$ python3 -q
>>> import numpy as np
>>> from numpy import linalg as LA
>>> np.set_printoptions(precision=3, suppress=True, linewidth=100, floatmode="fixed")
>>> def rnd(a):
...     return np.round(a, 3) + 0
... 
>>> arr = np.loadtxt("x.csv", delimiter=",")
>>> print(arr)
[[  0.500  -1.600   3.174   0.800]
 [ -0.400   1.100   3.262   0.800]
 [  2.100   0.800   6.049   1.500]
 [  1.400  -1.000  -3.576  -0.900]
 [  0.700  -1.300   4.084   1.000]
 [ -0.600   0.000   2.855   0.700]
 [ -0.600   2.100   2.826   0.700]
 [  0.000   0.900  -1.642  -0.400]
 [  0.200  -0.500   0.346   0.100]
 [ -1.700  -0.300   2.392   0.600]
 [ -2.200   0.500  -3.090  -0.800]
 [  0.700  -1.400   3.986   1.000]
 [  1.200  -0.400   0.383   0.100]
 [ -0.400  -0.400   5.542   1.400]
 [  0.400  -0.300  -1.999  -0.500]
 [  0.800  -0.600  -4.881  -1.200]
 [ -1.700  -1.100   2.395   0.600]
 [  0.200   0.100 -12.372  -3.100]
 [  2.100  -0.700   0.904   0.200]
 [  1.200   0.100   2.292   0.600]
 [ -0.100  -1.000  -1.977  -0.500]
 [  0.000   0.200  -1.118  -0.300]
 [ -0.300  -0.200  -3.625  -0.900]
 [  0.600  -0.500   2.768   0.700]
 [  0.200  -0.100   1.069   0.300]
 [ -0.100  -1.500   2.448   0.600]
 [ -0.200  -0.200  -2.019  -0.500]
 [ -0.800  -0.200  -1.580  -0.400]]
>>> # column 2 is much longer than the rest
>>> def softmax(z):
...     e = np.exp(z - z.max(axis=-1, keepdims=True))
...     return e / e.sum(axis=-1, keepdims=True)
... 
>>> print(rnd(softmax(arr).sum(axis=1)))
[1.000 1.000 1.000 1.000 1.000 1.000 1.000 1.000 1.000 1.000 1.000 1.000 1.000 1.000 1.000 1.000
 1.000 1.000 1.000 1.000 1.000 1.000 1.000 1.000 1.000 1.000 1.000 1.000]
>>> print(rnd(softmax(arr[7])))
[0.231 0.569 0.045 0.155]
>>> print(rnd(softmax(arr[7] + 5)))
[0.231 0.569 0.045 0.155]
>>> att = arr @ arr.T / np.sqrt(4)
>>> print(softmax(att).round(6).argmax(axis=1))
[ 2  2  2 17  2  2  2 17 11 13 17  2  2  2 17 17 13 17  2  2 17 17 17  2  2 13 17 17]
>>> C2 = np.cov(arr, rowvar=False)
>>> print(rnd(np.corrcoef(arr[:, 1], arr[:, 0])[0, 1]))
-0.178
>>> print(np.argsort(-arr.std(axis=0).round(6), kind="stable"))
[2 0 3 1]
>>> print(rnd(LA.eigvalsh(C2)[::-1]))
[15.643  1.096  0.646  0.000]
>>> print(rnd(C2))
[[ 1.046 -0.153  0.305  0.078]
 [-0.153  0.704 -0.172 -0.044]
 [ 0.305 -0.172 14.714  3.679]
 [ 0.078 -0.044  3.679  0.920]]
>>> print(rnd(np.median(arr, axis=0)))
[ 0.100 -0.300  0.986  0.250]
>>> m1 = np.load("data.npy")
>>> print(m1)
[[  0.000   0.800  -0.700]
 [  0.300  -1.200  -1.200]
 [  1.200   2.100  -0.800]
 [ -0.600  -0.700   0.400]
 [-10.000   8.000  10.000]
 [  1.400   0.000  -0.900]
 [  1.600   2.500   0.400]
 [ -2.600  -0.500   0.300]
 [  1.700  -1.500   0.400]
 [ -0.400   0.600   0.400]
 [  0.400   0.300  -1.700]
 [  1.400   2.300  -0.200]
 [  1.100  -1.300  -1.400]
 [  0.400   0.700   1.600]
 [ -0.500   0.300   1.500]
 [  1.700   1.800   0.000]
 [ -0.500   1.300  -0.500]]
>>> dist = LA.norm(m1[:, None] - m1[None], axis=-1)
>>> print(LA.matrix_rank(dist ** 2))
5
>>> print(dist[0].round(6).argsort(kind="stable")[:4])
[ 0 16  9 10]
>>> print(rnd(dist[:5, :5]))
[[ 0.000  2.083  1.772  1.954 16.320]
 [ 2.083  0.000  3.444  1.903 17.781]
 [ 1.772  3.444  0.000  3.538 16.640]
 [ 1.954  1.903  3.538  0.000 16.007]
 [16.320 17.781 16.640 16.007  0.000]]
>>> print((dist + 1e9 * np.eye(17)).round(6).argmin(axis=1))
[16 12 11  9  7 10 11  3 12 14  0 15  1 14 13 11  0]
>>> print(np.unravel_index(dist.round(6).argmax(), dist.shape))
(np.int64(4), np.int64(12))
>>> Xs = m1 - m1.mean(axis=0)
>>> Uu, sig, Vh = LA.svd(Xs, full_matrices=False)
>>> print(np.abs(Uu[:, 0]).argmax())
4
>>> print(rnd(Xs.mean(axis=0)))
[0.000 0.000 0.000]
>>> print(rnd((sig ** 2).sum() ** 2 / (sig ** 4).sum()))
1.298
>>> Xs = m1 - m1.mean(axis=0)
>>> evecs = LA.svd(Xs)[2][:1]
>>> out = Xs - Xs @ evecs.T @ evecs
>>> print(rnd(np.diag(evecs.T @ evecs)))
[0.404 0.211 0.384]
>>> print(rnd(LA.norm(out) / LA.norm(Xs)))
0.358
>>> print(rnd(np.cov(Xs @ evecs.T, rowvar=False)))
16.985
>>> print(rnd(out.std(axis=0)))
[0.857 1.113 0.609]
>>> cent = m1[[9, 13]].astype(float)
>>> for _ in range(3):
...     idx = LA.norm(m1[:, None] - cent, axis=-1).argmin(axis=1)
...     cent = np.array([m1[idx == j].mean(axis=0) for j in range(2)])
... 
>>> print(idx)
[0 0 0 0 1 0 0 0 0 0 0 0 0 0 0 0 0]
>>> print(np.bincount(idx))
[16  1]
>>> print(np.abs(cent[1] - cent[0]).argmax())
0
>>> out = np.array([[3, 3], [3, 0], [1, 3]])
>>> print(rnd(np.einsum("ij->j", m1)))
[-3.400 15.500  7.600]
>>> print(np.vstack([m1, out.T]).shape)
(19, 3)
>>> mat = np.load("test16.npy")
>>> print(mat)
[[ 0  0  0  0  0]
 [ 0 -6  0  0  0]
 [ 0  0 -6  0  0]
 [ 0  0  0 -5  0]
 [ 0  0  0  0 -9]]
>>> # rows and columns are dependent
>>> rk = LA.matrix_rank(mat)
>>> print(rk)
4
>>> null = LA.svd(mat)[2][rk:].T
>>> print([int(LA.matrix_rank(mat[:i])) for i in range(1, len(mat) + 1)])
[0, 1, 2, 3, 4]
>>> print(null[:, 0] / null[np.abs(null[:, 0]).round(6).argmax(), 0])
[1.000 0.000 0.000 0.000 0.000]
>>> print(null.shape)
(5, 1)
>>> print(np.allclose(mat @ null, 0))
True
>>> print([int(LA.matrix_rank(np.delete(mat, i, axis=0))) for i in range(5)])
[4, 3, 3, 3, 3]
>>> print(rnd(np.sort(LA.eigvals(mat))))
[-9.000 -6.000 -6.000 -5.000  0.000]
>>> try:
...     LA.inv(mat)
... except LA.LinAlgError as e:
...     print(repr(e))
... 
LinAlgError('Singular matrix')
>>> print(LA.matrix_rank(mat - mat[0, 0] * np.eye(5)))
4
>>> print(np.prod(np.diag(mat)), rnd(LA.det(mat)))
0 0.0
>>> rng = np.random.default_rng(6660)
>>> idx = rng.permutation(5)
>>> print(idx)
[4 3 0 1 2]
>>> out = mat[idx][:, idx]
>>> print(out)
[[-9  0  0  0  0]
 [ 0 -5  0  0  0]
 [ 0  0  0  0  0]
 [ 0  0  0 -6  0]
 [ 0  0  0  0 -6]]
>>> print(rnd(LA.det(out)), rnd(LA.det(mat[idx])))
0.0 0.0
>>> print(rnd(LA.norm(mat, axis=0)))
[0.000 6.000 6.000 5.000 9.000]
>>> print(rnd(LA.svd(mat, compute_uv=False)))
[9.000 6.000 6.000 5.000 0.000]
>>> print(mat @ mat.T)
[[ 0  0  0  0  0]
 [ 0 36  0  0  0]
 [ 0  0 36  0  0]
 [ 0  0  0 25  0]
 [ 0  0  0  0 81]]
>>> print(mat.T @ mat)
[[ 0  0  0  0  0]
 [ 0 36  0  0  0]
 [ 0  0 36  0  0]
 [ 0  0  0 25  0]
 [ 0  0  0  0 81]]
>>> print(rnd(LA.norm(mat, axis=0)))
[0.000 6.000 6.000 5.000 9.000]
>>> print(rnd(LA.norm(mat, 2)))
9.0
>>> print(rnd(LA.norm(mat, 1)), rnd(LA.norm(mat, np.inf)))
9.0 9.0
>>> print(mat[2] @ mat[4])
0
>>> W0 = np.loadtxt("block16.csv", delimiter=",")
>>> print(W0)
[[ 0.000  0.000  0.000  0.000]
 [ 9.000  9.000 11.000 11.000]
 [ 0.000  7.000  8.000  0.000]
 [ 0.000  0.000  0.000  0.000]
 [ 0.000  0.000  5.000  0.000]
 [ 6.000 11.000  0.000  0.000]
 [ 0.000  0.000  0.000  0.000]
 [ 8.000  0.000  0.000  0.000]
 [29.000 21.000  5.000 21.000]
 [ 0.000  3.000  0.000  0.000]
 [ 2.000  7.000 20.000 11.000]
 [ 3.000  0.000  0.000  0.000]
 [14.000 19.000 35.000 27.000]
 [ 0.000  0.000  0.000  0.000]
 [28.000 23.000 44.000 45.000]
 [20.000 23.000 50.000 41.000]]
>>> # rows 0 and 3 are equal
>>> idx = W0[:, 2] > np.median(W0[:, 2])
>>> f = W0[idx].mean(axis=0) - W0[~idx].mean(axis=0)
>>> print(np.argsort(-np.abs(f).round(6), kind="stable"))
[2 3 1 0]
>>> print(((W0 - W0.mean(axis=0)) @ f > 0).astype(int))
[0 1 0 0 0 0 0 0 1 0 1 0 1 0 1 1]
>>> cent = W0[[10, 4]].astype(float)
>>> for _ in range(4):
...     idx = LA.norm(W0[:, None] - cent, axis=-1).argmin(axis=1)
...     cent = np.array([W0[idx == j].mean(axis=0) for j in range(2)])
... 
>>> print(idx)
[1 1 1 1 1 1 1 1 0 1 1 1 0 1 0 0]
>>> print(np.abs(cent[1] - cent[0]).argmax())
3
>>> print(rnd(cent[1] - cent[0]))
[-20.417 -18.417 -29.833 -31.667]
>>> C2 = np.cov(W0, rowvar=False)
>>> print(rnd(np.corrcoef(W0[:, 1], W0[:, 3])[0, 1]))
0.91
>>> print(rnd(W0.std(axis=0)))
[ 9.779  8.744 16.424 14.994]
>>> print(np.argsort(-W0.std(axis=0).round(6), kind="stable"))
[2 3 0 1]
>>> out = np.array([[0, -4], [4, 2], [5, 5]])
>>> cent = np.array([[-6, -8, 6, 3], [6, 0, 5, 9]])
>>> feats = out @ cent + 0.05 * rng.normal(size=(3, 4))
>>> print(rnd(feats))
[[-23.931   0.011 -19.962 -35.998]
 [-12.001 -31.939  34.004  29.981]
 [ -0.015 -40.081  55.014  60.072]]
>>> Uu, sig, Vh = LA.svd(feats)
>>> print(rnd(sig))
[111.865  34.845   0.062]
>>> print(np.argmax(sig[:-1] / (sig[1:] + 1e-6)) + 1)
2
>>> out = Uu[:, :2] @ np.diag(sig[:2]) @ Vh[:2]
>>> print(rnd(out))
[[-23.940   0.027 -19.949 -35.999]
 [-11.982 -31.971  33.979  29.983]
 [ -0.029 -40.056  55.034  60.071]]
>>> print(rnd(LA.norm(feats - out, 2)), rnd(sig[2]))
0.062 0.062
>>> print(rnd(LA.norm(feats - out) / LA.norm(feats)))
0.001
>>> print(LA.matrix_rank(feats, rtol=0.05))
2
>>> print(rnd(np.abs(feats - out).max()))
0.032
>>> print(rnd(feats.reshape(-1, 2)))
[[-23.931   0.011]
 [-19.962 -35.998]
 [-12.001 -31.939]
 [ 34.004  29.981]
 [ -0.015 -40.081]
 [ 55.014  60.072]]
>>> print(rnd(feats.ravel(order="F")))
[-23.931 -12.001  -0.015   0.011 -31.939 -40.081 -19.962  34.004  55.014 -35.998  29.981  60.072]
>>> blk = feats.reshape(3, 2, -1)
>>> print(rnd(blk[:, 0]))
[[-23.931   0.011]
 [-12.001 -31.939]
 [ -0.015 -40.081]]
>>> print(rnd(LA.det(mat)))
0.0
>>> print(np.flatnonzero(LA.matrix_power((mat != 0) + (mat.T != 0) + np.eye(5), 5)[4]))
[4]
>>> X = np.load("out3.npy")
>>> print(X)
[[-2  2 -2  2 -2  2]
 [-2  2 -2  2 -2  2]
 [-1  4 -1  4 -1  4]
 [-2  2 -2  2 -2  2]
 [-2  2 -2  2 -2  2]
 [-1  4 -1  4 -1  4]]
>>> # null space of dimension 4
>>> out = X + rng.integers(-2, 3, (6, 2)) @ rng.integers(-2, 3, (2, 6))
>>> print(out)
[[ -1   4   2   2   1   5]
 [ -4  -2 -10   2  -8  -4]
 [  0   6   3   4   2   7]
 [ -3   0   0  -4   1   5]
 [ -2   2  -2   2  -2   2]
 [ -1   4   1   2   1   6]]
>>> print(np.abs(out - X).sum(axis=1))
[13 26 13 17  0  8]
>>> print(rnd(LA.svd(out - X, compute_uv=False)))
[16.142  7.242  0.000  0.000  0.000  0.000]
>>> print(rnd(np.trace(LA.pinv(X) @ X)))
2.0
>>> print(rnd(X @ LA.pinv(X) @ X))
[[-2.000  2.000 -2.000  2.000 -2.000  2.000]
 [-2.000  2.000 -2.000  2.000 -2.000  2.000]
 [-1.000  4.000 -1.000  4.000 -1.000  4.000]
 [-2.000  2.000 -2.000  2.000 -2.000  2.000]
 [-2.000  2.000 -2.000  2.000 -2.000  2.000]
 [-1.000  4.000 -1.000  4.000 -1.000  4.000]]
>>> print(np.abs(np.diag(LA.qr(X)[1])) > 1e-9)
[ True  True False False False False]
>>> print(LA.matrix_power(X, 2))
[[  0   0   0   0   0   0]
 [  0   0   0   0   0   0]
 [-15  24 -15  24 -15  24]
 [  0   0   0   0   0   0]
 [  0   0   0   0   0   0]
 [-15  24 -15  24 -15  24]]
>>> X.inv()
Traceback (most recent call last):
  File "<python-input-122>", line 1, in <module>
    X.inv()
    ^^^^^
AttributeError: 'numpy.ndarray' object has no attribute 'inv'
>>> LA.determinant(X)
Traceback (most recent call last):
  File "<python-input-123>", line 1, in <module>
    LA.determinant(X)
    ^^^^^^^^^^^^^^
AttributeError: module 'numpy.linalg' has no attribute 'determinant'
>>> assert X == X.T
Traceback (most recent call last):
  File "<python-input-124>", line 1, in <module>
    assert X == X.T
           ^^^^^^^^
ValueError: The truth value of an array with more than one element is ambiguous. Use a.any() or a.all()
>>> print(np.trace(X))
3
>>> E = 0.5 ** np.abs(np.subtract.outer(np.arange(5), np.arange(5)))
>>> print(rnd(E))
[[1.000 0.500 0.250 0.125 0.062]
 [0.500 1.000 0.500 0.250 0.125]
 [0.250 0.500 1.000 0.500 0.250]
 [0.125 0.250 0.500 1.000 0.500]
 [0.062 0.125 0.250 0.500 1.000]]
>>> f = np.array([1, 3, 1])
>>> print(rnd(np.polyval(f, E[4])))
[1.191 1.391 1.812 2.750 5.000]
>>> print(rnd(np.correlate(E[4], E[0], "full")))
[0.004 0.016 0.047 0.125 0.312 0.500 0.750 1.000 1.000]
>>> print(rnd(np.cross(E[4, :3], E[0, :3])))
[-0.094  0.234 -0.094]
>>> out = E + rng.integers(-2, 3, (5, 1)) @ rng.integers(-2, 3, (1, 5))
>>> print(rnd(out))
[[-3.000  0.500 -1.750  4.125  2.062]
 [ 0.500  1.000  0.500  0.250  0.125]
 [-3.750  0.500 -1.000  4.500  2.250]
 [-1.875  0.250 -0.500  3.000  1.500]
 [-3.938  0.125 -1.750  4.500  3.000]]
>>> print(np.abs(out - E).sum(axis=1))
[12.000  0.000 12.000  6.000 12.000]
>>> vec = np.array([2, 3, 3, 0, 1])
>>> a = np.maximum(out @ vec, 0)
>>> print(rnd(np.tanh(out @ vec)))
[-1.000  1.000 -1.000 -0.995 -1.000]
>>> print(np.maximum(out @ (3 * vec), 0))
[ 0.000 16.875  0.000  0.000  0.000]
>>> vec = np.ones(5)
>>> for _ in range(4):
...     vec = E @ vec
...     vec /= LA.norm(vec)
...     print(round(vec @ E @ vec, 3))
... 
2.259
2.262
2.262
2.262
>>> print(rnd(vec))
[0.361 0.482 0.524 0.482 0.361]
>>> print(rnd(LA.eigvalsh(E)[-1]))
2.262
>>> idx = rng.permutation(5)
>>> print(idx)
[4 3 2 0 1]
>>> out = E[idx][:, idx]
>>> print(np.allclose(out, E))
False
>>> print(np.trace(out))
5.0
>>> print(rnd(np.sort(np.abs(LA.eigvals(out)))))
[0.360 0.457 0.690 1.230 2.262]
>>> J = np.loadtxt("sample3.csv", delimiter=",")
>>> print(J)
[[ 0.000 -2.000  0.000 -2.000]
 [ 1.000 -1.000  1.000 -1.000]
 [ 0.000 -2.000  0.000 -2.000]
 [ 1.000 -1.000  1.000 -1.000]]
>>> print(rnd(LA.norm(J, 2)))
4.576
>>> print(J[0] @ J[3])
4.0
>>> print(rnd(LA.norm(J[0], 1)), rnd(LA.norm(J[0], np.inf)))
4.0 2.0
>>> print(LA.norm(J, axis=1).argmax())
0
>>> print(rnd(LA.norm(J, axis=1)))
[2.828 2.000 2.828 2.000]
>>> print(rnd(LA.norm(J[0] - J[3])))
2.0
